In [1]: import numpy as np

In [2]: import numpy.linalg as la

In [3]: np.set_printoptions(suppress=True, linewidth=140)

In [4]: def tidy(a):
   ...:     return np.round(a, 4) + 0
   ...: 

In [5]: arr = np.load("data.npy")

In [6]: arr
Out[6]: 
array([[-11.6268,  10.7308, -10.5954,  -2.223 , -19.257 , -20.383 ,  -0.3064,  -8.1843,  18.5786],
       [-11.1938,   9.6068, -10.4105,  -0.6988, -19.779 , -19.9176,   0.5012,  -8.1115,  18.572 ],
       [ -9.2859,  10.4535, -11.2201,   0.9964, -19.0693, -19.7935,  -2.2938,  -9.016 ,  20.4493],
       [ -8.4505,  10.6375,  -8.6267,   0.8309, -19.3324, -20.5507,   0.9283,  -9.7074,  20.3206],
       [ -9.4094,   9.5103,  -9.9868,   1.1933, -19.8013, -18.097 ,  -0.884 , -11.3885,  19.9363],
       [-12.1381,   9.0158, -11.8802,   0.9749, -20.1141, -18.8392,   1.514 ,  -9.135 ,  20.2249],
       [ -9.1998,  10.5632,  -9.6646,   0.2255, -20.8936, -20.6219,  -1.2982, -11.112 ,  19.0193],
       [ -9.2539,   9.9769, -10.2904,  -0.2638, -19.6116, -18.9319,  -1.3389, -11.0401,  19.927 ],
       [ -9.1657,  10.3573, -11.0548,  -1.1261, -20.3919, -18.833 ,   0.9068, -10.0084,  21.0628],
       [ -9.964 ,   9.388 , -10.5719,  -1.1891, -20.7424, -21.3349,   1.0235,  -9.8338,  21.5564],
       [ -8.9832,   8.9057,  -8.7329,  -0.6399, -18.3849, -20.9102,  -0.3978, -10.7593,  20.2307],
       [ -9.1485,   9.724 ,  -9.8307,  -1.7947, -19.7393, -20.0274,   0.2498, -11.2191,  20.1887],
       [-11.2484,  11.0461, -10.9053,  -0.2037, -19.8362, -20.8075,   0.7488, -11.3175,  20.2058],
       [ -9.9635,   9.7042,  -9.6992,   0.431 , -19.6145, -19.4185,  -2.5412,  -8.6713,  18.3512]])

In [7]: vec = np.array([3, 3, 4, 0, 2, 5, 1, 3, 0])

In [8]: target = arr @ vec

In [9]: b, lr = np.zeros(9), 1 / la.norm(arr, 2) ** 2

In [10]: for i in range(200):
    ...:     b -= lr * arr.T @ (arr @ b - target)
    ...:     if i % 50 == 0: print(i, round(la.norm(arr @ b - target), 4))
    ...: 
0 15.7172
50 15.2629
100 14.8414
150 14.4497

In [11]: tidy(b)
Out[11]: array([ 1.6775, -1.1814,  1.4812,  0.0803,  2.6164,  2.6822,  0.1246,  1.2468, -2.4529])
